>>> import numpy as np
>>> import numpy.linalg as la
>>> np.set_printoptions(suppress=True, linewidth=120)
>>> def rnd(a):
...     return np.round(a, 2) + 0
... 
>>> data = np.loadtxt("layer16.csv", delimiter=",")
>>> data
array([[  8.,   5.,   6.,  12.,  -1.,   0., -15.,  -1.,  -8.,   2.,  -4.,   1., -11.],
       [  5.,  -8., -16.,  12.,   2., -11.,  -2.,  10.,   9., -12.,  -5., -13.,   5.],
       [  6., -16.,  14.,   0.,   2.,   1.,  -4., -16.,   2.,  -1.,   1.,   1.,  -3.],
       [ 12.,  12.,   0., -10.,   3.,   3.,  -6.,  -5.,  -2.,  -3.,  -3.,  -1.,  -1.],
       [ -1.,   2.,   2.,   3., -16.,   6.,   4.,  13.,   7.,  14., -16.,  14.,   2.],
       [  0., -11.,   1.,   3.,   6., -12.,  -6.,  14.,  -8.,   4.,   0.,   3.,   2.],
       [-15.,  -2.,  -4.,  -6.,   4.,  -6., -14.,  -8.,  17., -13.,  -1.,   6.,   0.],
       [ -1.,  10., -16.,  -5.,  13.,  14.,  -8.,   2.,   5.,   5.,   6.,   0.,  -4.],
       [ -8.,   9.,   2.,  -2.,   7.,  -8.,  17.,   5.,  10.,  14.,  -5.,   2.,  -4.],
       [  2., -12.,  -1.,  -3.,  14.,   4., -13.,   5.,  14.,  16.,  -5.,  -8.,   1.],
       [ -4.,  -5.,   1.,  -3., -16.,   0.,  -1.,   6.,  -5.,  -5., -12.,   8.,   7.],
       [  1., -13.,   1.,  -1.,  14.,   3.,   6.,   0.,   2.,  -8.,   8., -18.,  12.],
       [-11.,   5.,  -3.,  -1.,   2.,   2.,   0.,  -4.,  -4.,   1.,   7.,  12.,  -2.]])
>>> evals, V = la.eigh(data)
>>> x = np.array([2, 2, -3, -2, -1, -2, -3, 3, -1, -3, 0, -2, -1])
>>> x @ data @ x
np.float64(756.0)
>>> x = np.array([-9, 6, 4, 4, -8, 4, 8, -9, -5, -7, -2, 8, 8])
>>> rhs = data @ x
>>> rhs
array([-119., -290.,  -15.,  -70.,  135., -268.,   43., -249.,  -25., -579.,  268., -157.,  220.])
>>> rnd(la.solve(data, rhs + data[:, 3]))
array([-9.,  6.,  4.,  5., -8.,  4.,  8., -9., -5., -7., -2.,  8.,  8.])
>>> rnd(la.solve(data, rhs))
array([-9.,  6.,  4.,  4., -8.,  4.,  8., -9., -5., -7., -2.,  8.,  8.])
>>> rnd(la.solve(data.T, data[1]))
array([0., 1., 0., 0., 0., 0., 0., 0., 0., 0., 0., 0., 0.])
>>> O, Rm = la.qr(data)
>>> rnd(abs(Rm[0, 0])), rnd(la.norm(data[:, 0]))
(np.float64(26.5), np.float64(26.5))
>>> np.allclose(Rm.T @ Rm, data.T @ data)
True
>>> rnd(np.abs(np.diag(Rm)))
array([26.5 , 33.96, 26.73, 20.61, 30.28, 21.39, 30.63, 23.77, 24.68, 15.74,  6.76, 10.62,  3.91])
>>> th = np.radians(90)
>>> Rm = np.eye(13)
>>> Rm[10, 10] = Rm[2, 2] = np.cos(th)
>>> Rm[10, 2], Rm[2, 10] = -np.sin(th), np.sin(th)
>>> out = data @ Rm.T
>>> np.allclose(data @ data.T, out @ out.T)
True
>>> np.allclose(la.norm(data, axis=1), la.norm(out, axis=1))
True
>>> rnd(la.det(Rm)), np.trace(Rm)
(np.float64(1.0), np.float64(11.0))
>>> rnd(la.eigvalsh(data).min())
np.float64(-50.38)
>>> W0 = np.loadtxt("case11.csv", delimiter=",")
>>> W0
array([[-4., -3., -4., -1., -5.,  2., -6.,  3.,  0.,  0.,  0.,  0.,  0.,  0.],
       [-1.,  3., -2.,  2., -6., -2., -1.,  0.,  0.,  0.,  0.,  0.,  0.,  0.],
       [ 6., -1., -4.,  9.,  5.,  9.,  2., -3.,  0.,  0.,  0.,  0.,  0.,  0.],
       [ 6., -2.,  3., -8.,  1.,  5.,  0., -7.,  0.,  0.,  0.,  0.,  0.,  0.],
       [-9.,  0., -4., -7., -9., -5., -6., -9.,  0.,  0.,  0.,  0.,  0.,  0.],
       [-8.,  4., -3., -8.,  4.,  7.,  1., -4.,  0.,  0.,  0.,  0.,  0.,  0.],
       [-1., -7.,  7., -6.,  4., -8., -5., -6.,  0.,  0.,  0.,  0.,  0.,  0.],
       [ 2., -7., -6.,  2., -2., -9., -8., -3.,  0.,  0.,  0.,  0.,  0.,  0.],
       [ 0.,  0.,  0.,  0.,  0.,  0.,  0.,  0.,  3.,  3., -1., -1.,  0., -1.],
       [ 0.,  0.,  0.,  0.,  0.,  0.,  0.,  0.,  2., -3.,  0.,  0.,  2.,  3.],
       [ 0.,  0.,  0.,  0.,  0.,  0.,  0.,  0., -1., -1.,  1.,  1.,  1., -2.],
       [ 0.,  0.,  0.,  0.,  0.,  0.,  0.,  0., -1.,  1., -3.,  1., -1., -2.],
       [ 0.,  0.,  0.,  0.,  0.,  0.,  0.,  0.,  0., -3.,  3., -3., -1., -1.],
       [ 0.,  0.,  0.,  0.,  0.,  0.,  0.,  0.,  0.,  1.,  1.,  1., -1.,  0.]])
>>> rnd(np.sort(la.eigvals(W0).real))
array([-12.85, -12.85,  -7.96,  -7.96,  -3.24,  -3.24,   0.14,   0.14,   2.85,   3.23,   3.23,   3.6 ,   3.6 ,   9.32])
